% ipython --no-banner

In [1]: import numpy as np

In [2]: np.set_printoptions(precision=2, suppress=True, linewidth=140)

In [3]: out = np.array([[3, 0, 3], [3, 1, 0], [0, 1, 0]])

In [4]: C = np.array([[-2]])

In [5]: M = np.block([[out, np.array([[8], [-7], [4]])], [np.zeros((1, 3)), C]])

In [6]: M
Out[6]: 
array([[ 3.,  0.,  3.,  8.],
       [ 3.,  1.,  0., -7.],
       [ 0.,  1.,  0.,  4.],
       [ 0.,  0.,  0., -2.]])

In [7]: round(np.linalg.eigvals(M).sum().real, 2)
Out[7]: np.float64(2.0)

In [8]: np.einsum("ij,ji->", M, M)
Out[8]: np.float64(14.0)

In [9]: round(np.linalg.det(2 * M), 2), round(np.linalg.det(M), 2)
Out[9]: (np.float64(-288.0), np.float64(-18.0))

In [10]: rng = np.random.default_rng(43288)

In [11]: labels = rng.permutation(4)

In [12]: labels
Out[12]: array([2, 0, 1, 3])

In [13]: out = M[labels][:, labels]

In [14]: np.allclose(out, M)
Out[14]: False

In [15]: np.sort(np.abs(np.linalg.eigvals(out)))
Out[15]: array([1.53, 1.53, 2.  , 3.83])

In [16]: labels = rng.permutation(4)

In [17]: out = M[:, labels] * rng.choice([-1, 1], 4)

In [18]: out
Out[18]: 
array([[-0., -8., -3.,  3.],
       [-1.,  7., -3.,  0.],
       [-1., -4., -0.,  0.],
       [-0.,  2., -0.,  0.]])

In [19]: left, _, vt = np.linalg.svd(M.T @ out)

In [20]: np.round(np.linalg.lstsq(M, out)[0], 2) + 0
Out[20]: 
array([[ 0.,  0., -1.,  0.],
       [-1.,  0.,  0.,  0.],
       [ 0.,  0.,  0.,  1.],
       [ 0., -1.,  0.,  0.]])

In [21]: np.round(left @ vt, 2) + 0
Out[21]: 
array([[ 0.,  0., -1.,  0.],
       [-1.,  0.,  0.,  0.],
       [ 0.,  0.,  0.,  1.],
       [ 0., -1.,  0.,  0.]])

In [22]: A = np.load("run0.npy")

In [23]: A
Out[23]: 
array([[ 0.04, -0.07,  0.19],
       [-0.07,  0.12, -0.32],
       [ 0.19, -0.32,  0.83]])

In [24]: round(np.linalg.det(A[::-1]), 2)
Out[24]: np.float64(0.0)

In [25]: np.round(np.linalg.eigvals(A), 2) + 0
Out[25]: array([1., 0., 0.])

In [26]: round(float(np.linalg.det(2 * A)), 2), np.round(np.linalg.det(A), 2)
Out[26]: (-0.0, np.float64(-0.0))

In [27]: np.kron(np.eye(2, dtype=int), A)
Out[27]: 
array([[ 0.04, -0.07,  0.19,  0.  , -0.  ,  0.  ],
       [-0.07,  0.12, -0.32, -0.  ,  0.  , -0.  ],
       [ 0.19, -0.32,  0.83,  0.  , -0.  ,  0.  ],
       [ 0.  , -0.  ,  0.  ,  0.04, -0.07,  0.19],
       [-0.  ,  0.  , -0.  , -0.07,  0.12, -0.32],
       [ 0.  , -0.  ,  0.  ,  0.19, -0.32,  0.83]])

In [28]: np.einsum("ii->", A)
Out[28]: np.float64(1.0)

In [29]: round(np.linalg.eigvals(A).sum().real, 2)
Out[29]: np.float64(1.0)

In [30]: np.einsum("ij,ji->", A, A)
Out[30]: np.float64(1.0)

In [31]: round(np.linalg.det(A.T), 2)
Out[31]: np.float64(-0.0)

In [32]: f, v = A[0], A[2]

In [33]: np.round(f @ f, 2)
Out[33]: np.float64(0.04)

In [34]: p = (f @ v) / (f @ f) * f

In [35]: np.linalg.matrix_rank(np.outer(f, v))
Out[35]: np.int64(1)

In [36]: round(float(np.linalg.norm(f + v) ** 2 + np.linalg.norm(f - v) ** 2), 2)
Out[36]: 1.75

In [37]: round((v - p) @ f, 2)
Out[37]: np.float64(0.0)

In [38]: np.round(v - p, 2) + 0
Out[38]: array([0., 0., 0.])

In [39]: p
Out[39]: array([ 0.19, -0.32,  0.83])

In [40]: vec = np.array([-3, 1, 0, -1])

In [41]: M * vec
Out[41]: 
array([[-9.,  0.,  0., -8.],
       [-9.,  1.,  0.,  7.],
       [-0.,  1.,  0., -4.],
       [-0.,  0.,  0.,  2.]])

In [42]: np.sign((M @ vec).round(6))
Out[42]: array([-1., -1., -1.,  1.])

In [43]: np.linalg.norm(M @ vec) <= np.linalg.norm(M, 2) * np.linalg.norm(vec) + 1e-9
Out[43]: np.True_

In [44]: M @ np.ones(4)
Out[44]: array([14., -3.,  5., -2.])

In [45]: (M * vec).sum(axis=1)
Out[45]: array([-17.,  -1.,  -3.,   2.])

In [46]: (M @ vec).argmax()
Out[46]: np.int64(3)

In [47]: F = np.array([[117, 39, -81, -26],
    ...:     [39, 38, -22, -32],
    ...:     [-81, -22, 59, 15],
    ...:     [-26, -32, 15, 29]])

In [48]: F
Out[48]: 
array([[117,  39, -81, -26],
       [ 39,  38, -22, -32],
       [-81, -22,  59,  15],
       [-26, -32,  15,  29]])

In [49]: proj = np.triu(np.array([[2, -8, -2, 1], [-3, -2, -5, 2], [3, 3, -2, 9], [4, -3, -6, -7]]), 1) + np.eye(4)

In [50]: out = proj @ F @ np.linalg.inv(proj)

In [51]: out
Out[51]: 
array([[    -59.,    -725.,   -3751.,   35497.],
       [    392.,    3220.,   16597., -156254.],
       [   -315.,   -2830.,  -14586.,  137525.],
       [    -26.,    -240.,   -1237.,   11668.]])

In [52]: proj @ F - F @ proj
Out[52]: 
array([[-176.,  644.,  502.,  789.],
       [ 353.,  358.,    3.,   66.],
       [-234., -936., -137., -145.],
       [   0., -208., -212.,  -45.]])

In [53]: np.linalg.matrix_rank(out)
Out[53]: np.int64(3)

In [54]: np.round(np.trace(np.linalg.pinv(F) @ F), 2)
Out[54]: np.float64(3.0)

In [55]: np.linalg.lstsq(F[:-1].T, F[-1])[2]
Out[55]: np.int32(3)

In [56]: F @ np.linalg.pinv(F) @ F
Out[56]: 
array([[117.,  39., -81., -26.],
       [ 39.,  38., -22., -32.],
       [-81., -22.,  59.,  15.],
       [-26., -32.,  15.,  29.]])

In [57]: np.abs(np.diag(np.linalg.qr(F)[1])) > 1e-9
Out[57]: array([ True,  True,  True, False])

In [58]: np.allclose(F[:-1].T @ np.linalg.lstsq(F[:-1].T, F[-1])[0], F[-1])
Out[58]: True

In [59]: np.einsum("ij,ji->", F, F)
Out[59]: np.int64(40437)

In [60]: np.round(np.linalg.det(2 * F), 2), round(float(np.linalg.det(F)), 2)
Out[60]: (np.float64(-0.0), -0.0)

In [61]: np.einsum("ii->", F)
Out[61]: np.int64(243)

In [62]: out = np.array([[3, -2, 1], [-1, -3, 0]])

In [63]: C = np.kron(out, F)

In [64]: C
Out[64]: 
array([[ 351,  117, -243,  -78, -234,  -78,  162,   52,  117,   39,  -81,  -26],
       [ 117,  114,  -66,  -96,  -78,  -76,   44,   64,   39,   38,  -22,  -32],
       [-243,  -66,  177,   45,  162,   44, -118,  -30,  -81,  -22,   59,   15],
       [ -78,  -96,   45,   87,   52,   64,  -30,  -58,  -26,  -32,   15,   29],
       [-117,  -39,   81,   26, -351, -117,  243,   78,    0,    0,    0,    0],
       [ -39,  -38,   22,   32, -117, -114,   66,   96,    0,    0,    0,    0],
       [  81,   22,  -59,  -15,  243,   66, -177,  -45,    0,    0,    0,    0],
       [  26,   32,  -15,  -29,   78,   96,  -45,  -87,    0,    0,    0,    0]])

In [65]: np.linalg.matrix_rank(C)
Out[65]: np.int64(6)

In [66]: round(float(np.linalg.norm(C, 2)), 2), np.round(np.linalg.norm(out, 2) * np.linalg.norm(F, 2), 2)
Out[66]: (774.47, np.float64(774.47))

In [67]: C.shape
Out[67]: (8, 12)

In [68]: W0 = np.array([[0, 0, 0, 0, 0],
    ...:     [0, 2, 0, 0, 0],
    ...:     [0, 0, 2, 0, 0],
    ...:     [0, 0, 0, 3, 0],
    ...:     [0, 0, 0, 0, 2]])

In [69]: np.allclose(W0[:-1].T @ np.linalg.lstsq(W0[:-1].T, W0[-1])[0], W0[-1])
Out[69]: False

In [70]: round(np.trace(np.linalg.pinv(W0) @ W0), 2)
Out[70]: np.float64(4.0)

In [71]: np.allclose(M @ M.T, M.T @ M)
Out[71]: False

In [72]: (M - M.T) / 2
Out[72]: 
array([[ 0. , -1.5,  1.5,  4. ],
       [ 1.5,  0. , -0.5, -3.5],
       [-1.5,  0.5,  0. ,  2. ],
       [-4. ,  3.5, -2. ,  0. ]])

In [73]: round(float(np.linalg.det(M)), 2)
Out[73]: -18.0

In [74]: round(np.abs(np.linalg.eigvals(M)).max(), 2)
Out[74]: np.float64(3.83)

In [75]: r = np.linalg.matrix_rank(W0)

In [76]: r
Out[76]: np.int64(4)

In [77]: N = np.linalg.svd(W0)[2][r:].T

In [78]: np.linalg.matrix_rank(W0.T @ W0), np.linalg.matrix_rank(W0 @ W0.T)
Out[78]: (np.int64(4), np.int64(4))

In [79]: N[:, 0] / N[np.abs(N[:, 0]).round(6).argmax(), 0]
Out[79]: array([1., 0., 0., 0., 0.])

In [80]: N.shape
Out[80]: (5, 1)

In [81]: mat = np.array([[0, 1, 0, -2, 0],
    ...:     [1, -2, 0, 1, 0],
    ...:     [0, 0, 2, 0, 0],
    ...:     [2, 0, 0, -2, 0],
    ...:     [0, 0, 0, 0, -1]])

In [82]: labels = rng.permutation(5)

In [83]: out = mat[:, labels] * rng.choice([-1, 1], 5)

In [84]: out
Out[84]: 
array([[-1,  0,  0,  2,  0],
       [ 2,  0,  0, -1, -1],
       [ 0,  0, -2,  0,  0],
       [ 0,  0,  0,  2, -2],
       [ 0,  1,  0,  0,  0]])

In [85]: left, _, vt = np.linalg.svd(mat.T @ out)

In [86]: labels
Out[86]: array([1, 4, 2, 3, 0])
